% ipython --no-banner

In [1]: import numpy as np

In [2]: import numpy.linalg as la

In [3]: np.set_printoptions(suppress=True, linewidth=200)

In [4]: def rnd(a):
   ...:     return np.round(a, 2) + 0
   ...: 

In [5]: M = np.load("block0.npy")

In [6]: M
Out[6]: 
array([[0, 1, 0],
       [0, 0, 1],
       [1, 0, 0]])

In [7]: # orthonormal columns

In [8]: rnd(la.det(M.T))
Out[8]: np.float64(1.0)

In [9]: np.kron(np.eye(2, dtype=int), M)
Out[9]: 
array([[0, 1, 0, 0, 0, 0],
       [0, 0, 1, 0, 0, 0],
       [1, 0, 0, 0, 0, 0],
       [0, 0, 0, 0, 1, 0],
       [0, 0, 0, 0, 0, 1],
       [0, 0, 0, 1, 0, 0]])

In [10]: rnd(la.eigvals(M))
Out[10]: array([-0.5+0.87j, -0.5-0.87j,  1. +0.j  ])

In [11]: np.einsum("ii->", M)
Out[11]: np.int64(0)

In [12]: rnd(la.det(M[::-1]))
Out[12]: np.float64(-1.0)

In [13]: rnd(la.eigvals(M).sum().real)
Out[13]: np.float64(0.0)

In [14]: rnd(la.det(2 * M)), rnd(la.det(M))
Out[14]: (np.float64(8.0), np.float64(1.0))

In [15]: rnd(np.sort(np.abs(la.eigvals(M))))
Out[15]: array([1., 1., 1.])

In [16]: np.allclose(M, M.T)
Out[16]: False

In [17]: M @ M
Out[17]: 
array([[0, 0, 1],
       [1, 0, 0],
       [0, 1, 0]])

In [18]: la.matrix_power(M, 2)
Out[18]: 
array([[0, 0, 1],
       [1, 0, 0],
       [0, 1, 0]])

In [19]: rnd(np.abs(la.eigvals(M)).max())
Out[19]: np.float64(1.0)

In [20]: rnd(la.det(M))
Out[20]: np.float64(1.0)

In [21]: C2 = M.T @ M

In [22]: np.allclose(C2, C2.T)
Out[22]: True

In [23]: rnd(la.svd(M, compute_uv=False) ** 2)
Out[23]: array([1., 1., 1.])

In [24]: W0 = np.loadtxt("data.csv", delimiter=",")

In [25]: W0
Out[25]: 
array([[ 2.21, -0.74,  0.62,  0.82, -0.26,  0.2 , -0.66],
       [ 2.2 , -0.7 ,  0.6 ,  0.8 , -0.2 ,  0.3 , -0.7 ],
       [ 0.5 , -0.2 , -2.1 , -1.2 ,  0.9 , -1.5 , -1.8 ],
       [ 0.  , -0.6 ,  1.5 ,  0.  ,  1.6 ,  0.  ,  1.2 ],
       [-2.2 ,  1.7 ,  0.4 , -0.6 , -1.2 , -1.2 , -0.2 ]])

In [26]: np.argsort(-la.norm(W0, axis=0).round(6), kind="stable")[:3]
Out[26]: array([0, 2, 6])

In [27]: la.cond(W0) > 100
Out[27]: np.False_

In [28]: [round(float(x), 2) for x in la.svd(W0, compute_uv=False)[:3]]
Out[28]: [4.66, 3.76, 2.48]

In [29]: la.matrix_rank(W0, rtol=0.1)
Out[29]: np.int64(4)

In [30]: rnd(la.norm(W0, 2) / la.norm(W0))
Out[30]: np.float64(0.7)

In [31]: vec = np.array([-1, -1, 1, -1, -2, 0, 2])

In [32]: rnd(np.einsum("ij,j->i", W0, vec))
Out[32]: array([-2.47, -2.7 , -6.6 ,  1.3 ,  3.5 ])

In [33]: rnd(W0 @ (2 * vec))
Out[33]: array([ -4.94,  -5.4 , -13.2 ,   2.6 ,   7.  ])

In [34]: rnd((W0 * vec).sum(axis=1))
Out[34]: array([-2.47, -2.7 , -6.6 ,  1.3 ,  3.5 ])

In [35]: W = np.array([[8, -4, 8, -8, 8],
    ...:     [3, 0, 7, 5, -3],
    ...:     [7, 6, 6, 3, -4],
    ...:     [-1, -1, 0, 7, -2],
    ...:     [-8, 0, -7, 1, 6],
    ...:     [1, -5, 9, 6, 9],
    ...:     [2, 1, 6, -3, 4]])

In [36]: beta = np.array([1, 4, 0, -2, 4])

In [37]: H = np.maximum(W0 @ W + beta, 0)

In [38]: rnd(H)
Out[38]: 
array([[20.94,  0.  , 15.88,  0.  , 17.38],
       [20.4 ,  0.  , 16.2 ,  0.  , 18.4 ],
       [ 0.  ,  0.  ,  0.  ,  0.  ,  4.1 ],
       [ 0.  , 14.2 ,  0.8 ,  0.  , 14.2 ],
       [ 0.  , 21.6 ,  0.  , 13.3 ,  0.  ]])

In [39]: la.matrix_rank(H)
Out[39]: np.int64(5)

In [40]: (H > 0).mean(axis=0)
Out[40]: array([0.4, 0.4, 0.6, 0.2, 0.8])

In [41]: (H > 0).astype(int)
Out[41]: 
array([[1, 0, 1, 0, 1],
       [1, 0, 1, 0, 1],
       [0, 0, 0, 0, 1],
       [0, 1, 1, 0, 1],
       [0, 1, 0, 1, 0]])

In [42]: Z = np.array([[-2, -2, 2], [0, 2, 0], [0, -3, -1], [-3, -2, -3], [0, 3, -2]])

In [43]: (H @ Z).round(6).argmax(axis=1)
Out[43]: array([2, 2, 1, 1, 1])

In [44]: W @ Z
Out[44]: 
array([[  8,  -8,  16],
       [-21, -46, -10],
       [-23, -38,   7],
       [-19, -20, -19],
       [ 13,  53, -24],
       [-20, -24, -43],
       [  5,  -2,  -1]])

In [45]: feats = np.load("arr.npy")

In [46]: feats
Out[46]: 
array([[0, 0, 0, 1],
       [0, 0, 1, 0],
       [1, 0, 0, 0],
       [0, 1, 0, 0]])

In [47]: # rows sum to 1

In [48]: feats.sum(axis=1)
Out[48]: array([1, 1, 1, 1])

In [49]: la.matrix_power(feats, 2)
Out[49]: 
array([[0, 1, 0, 0],
       [1, 0, 0, 0],
       [0, 0, 0, 1],
       [0, 0, 1, 0]])

In [50]: feats @ np.ones(4)
Out[50]: array([1., 1., 1., 1.])

In [51]: p = np.eye(4)[2]

In [52]: for _ in range(7):
    ...:     p = p @ feats
    ...:     print(p.round(2))
    ...: 
[1. 0. 0. 0.]
[0. 0. 0. 1.]
[0. 1. 0. 0.]
[0. 0. 1. 0.]
[1. 0. 0. 0.]
[0. 0. 0. 1.]
[0. 1. 0. 0.]

In [53]: F = np.array([[0, -1, 0, 1, 1, 1, 2],
    ...:     [-1, 0, -1, 0, 1, 1, 1],
    ...:     [0, -1, 0, -1, 0, 1, 1],
    ...:     [1, 0, -1, 0, -1, 0, 1],
    ...:     [1, 1, 0, -1, 0, -1, 0],
    ...:     [1, 1, 1, 0, -1, 0, -1],
    ...:     [2, 1, 1, 1, 0, -1, 0]])

In [54]: rnd(np.abs(la.eigvals(F)).max())
Out[54]: np.float64(4.5)

In [55]: np.allclose(F @ F.T, F.T @ F)
Out[55]: True

In [56]: la.matrix_power(F, 4)
Out[56]: 
array([[116,  84,  59,  11, -57, -84, -65],
       [ 84,  81,  52,   0, -52, -80, -84],
       [ 59,  52,  44,   7, -33, -52, -57],
       [ 11,   0,   7,  20,   7,   0,  11],
       [-57, -52, -33,   7,  44,  52,  59],
       [-84, -80, -52,   0,  52,  81,  84],
       [-65, -84, -57,  11,  59,  84, 116]])

In [57]: rnd(np.sort(np.abs(la.eigvals(F))))
Out[57]: array([0.14, 1.  , 1.36, 1.64, 2.12, 2.76, 4.5 ])

In [58]: (F + F.T) / 2
Out[58]: 
array([[ 0., -1.,  0.,  1.,  1.,  1.,  2.],
       [-1.,  0., -1.,  0.,  1.,  1.,  1.],
       [ 0., -1.,  0., -1.,  0.,  1.,  1.],
       [ 1.,  0., -1.,  0., -1.,  0.,  1.],
       [ 1.,  1.,  0., -1.,  0., -1.,  0.],
       [ 1.,  1.,  1.,  0., -1.,  0., -1.],
       [ 2.,  1.,  1.,  1.,  0., -1.,  0.]])

In [59]: q, Rm = la.qr(F)

In [60]: rnd(abs(Rm[0, 0])), rnd(la.norm(F[:, 0]))
Out[60]: (np.float64(2.83), np.float64(2.83))

In [61]: rnd(q @ Rm)
Out[61]: 
array([[ 0., -1.,  0.,  1.,  1.,  1.,  2.],
       [-1.,  0., -1.,  0.,  1.,  1.,  1.],
       [ 0., -1.,  0., -1.,  0.,  1.,  1.],
       [ 1.,  0., -1.,  0., -1.,  0.,  1.],
       [ 1.,  1.,  0., -1.,  0., -1.,  0.],
       [ 1.,  1.,  1.,  0., -1.,  0., -1.],
       [ 2.,  1.,  1.,  1.,  0., -1.,  0.]])

In [62]: rnd(np.abs(np.diag(Rm)))
Out[62]: array([2.83, 1.73, 1.67, 1.9 , 1.53, 1.28, 0.26])

In [63]: np.allclose(Rm.T @ Rm, F.T @ F)
Out[63]: True

In [64]: def softmax(z):
    ...:     e = np.exp(z - z.max(axis=-1, keepdims=True))
    ...:     return e / e.sum(axis=-1, keepdims=True)
    ...: 

In [65]: rnd(softmax(F[5] + -3))
Out[65]: array([0.25, 0.25, 0.25, 0.09, 0.03, 0.09, 0.03])

In [66]: att = F @ F.T / np.sqrt(7)

In [67]: rnd(softmax(att)[5] @ F)
Out[67]: array([ 1.22,  0.83,  0.65,  0.14, -0.47, -0.38, -0.3 ])

In [68]: vec = np.array([3, 2, 2, -3, -2, -5, -1])

In [69]: target = F @ vec

In [70]: target
Out[70]: array([-14, -13,  -5,   2,  13,  10,  12])

In [71]: rnd(la.solve(F, target + F[:, 1]))
Out[71]: array([ 3.,  3.,  2., -3., -2., -5., -1.])

In [72]: rnd(la.solve(F, target))
Out[72]: array([ 3.,  2.,  2., -3., -2., -5., -1.])

In [73]: rnd(la.solve(F, 2 * target))
Out[73]: array([  6.,   4.,   4.,  -6.,  -4., -10.,  -2.])

In [74]: rnd(la.solve(F, F[:, 4]))
Out[74]: array([0., 0., 0., 0., 1., 0., 0.])

In [75]: r0 = np.array([1, 5, 1, 4, 1, 2, 1])

In [76]: out = F + np.outer(r0, np.eye(7)[4])

In [77]: la.matrix_rank(out - F)
Out[77]: np.int64(1)

In [78]: E = np.array([[4, 3, 2, 0, 3],
    ...:     [4, 3, 2, 0, 3],
    ...:     [1, 0, -1, -3, 0],
    ...:     [1, 0, -1, -3, 0],
    ...:     [0, -1, -2, -4, -1]])

In [79]: # null space of dimension 3

In [80]: rnd(la.norm(E, 2) / la.norm(E))
Out[80]: np.float64(0.81)

In [81]: la.cond(E) > 100
Out[81]: np.True_

In [82]: [round(float(x), 2) for x in la.svd(E, compute_uv=False)[:3]]
Out[82]: [8.92, 6.36, 0.0]

In [83]: Uu, sv, vt = la.svd(E)

In [84]: np.argmax(sv[:-1] / (sv[1:] + 1e-6)) + 1
Out[84]: np.int64(2)

In [85]: out = Uu[:, :2] @ np.diag(sv[:2]) @ vt[:2]

In [86]: rnd(out)
Out[86]: 
array([[ 4.,  3.,  2.,  0.,  3.],
       [ 4.,  3.,  2.,  0.,  3.],
       [ 1.,  0., -1., -3.,  0.],
       [ 1.,  0., -1., -3.,  0.],
       [ 0., -1., -2., -4., -1.]])

In [87]: la.matrix_rank(E, rtol=0.05)
Out[87]: np.int64(2)

In [88]: rnd(la.norm(E - out) / la.norm(E))
Out[88]: np.float64(0.0)

In [89]: rnd(la.norm(E - out, 2)), rnd(sv[2])
Out[89]: (np.float64(0.0), np.float64(0.0))

In [90]: hat = np.triu(np.array([[-4, -3, 3, -8, 7],
    ...:     [-3, -2, -6, 2, 4],
    ...:     [-6, -5, 4, -4, 2],
    ...:     [-2, 4, 6, 8, 0],
    ...:     [8, 6, 3, -9, -2]]), 1) + np.eye(5)

In [91]: out = hat @ E @ la.inv(hat)

In [92]: rnd(np.poly(out))
Out[92]: array([  1.,  -2., -30.,   0.,   0.,   0.])

In [93]: out
Out[93]: 
array([[  -13.,   -52.,  -286., -1157.,   858.],
       [    0.,    -1.,    -8.,   -34.,    19.],
       [   -3.,   -11.,   -58.,  -233.,   179.],
       [    1.,     3.,    14.,    55.,   -47.],
       [    0.,    -1.,    -8.,   -34.,    19.]])

In [94]: arr = np.load("m.npy")

In [95]: arr
Out[95]: 
array([[  1,   7,   5,   3],
       [  9,   2,   0,  -1],
       [ 11,   1,  -8,  -2],
       [  5,  10,  -8,  -6],
       [  4,  18,  -5, -14],
       [ -3,  25, -12, -17],
       [  0,  31,  -9, -19],
       [  7,  31,  -6, -28],
       [  0,  27,  -7, -28],
       [  4,  26,  -5, -22]])

In [96]: Z = arr[[6, 0]].astype(float)

In [97]: for _ in range(7):
    ...:     lab = la.norm(arr[:, None] - Z, axis=-1).argmin(axis=1)
    ...:     Z = np.array([arr[lab == j].mean(axis=0) for j in range(2)])
    ...: 

In [98]: lab
Out[98]: array([1, 1, 1, 1, 0, 0, 0, 0, 0, 0])

In [99]: np.bincount(lab)
Out[99]: array([6, 4])

In [100]: np.abs(Z[1] - Z[0]).argmax()
Out[100]: np.int64(1)

In [101]: rnd(Z[1] - Z[0])
Out[101]: array([  4.5 , -21.33,   4.58,  19.83])

In [102]: rnd(Z)
Out[102]: 
array([[  2.  ,  26.33,  -7.33, -21.33],
       [  6.5 ,   5.  ,  -2.75,  -1.5 ]])
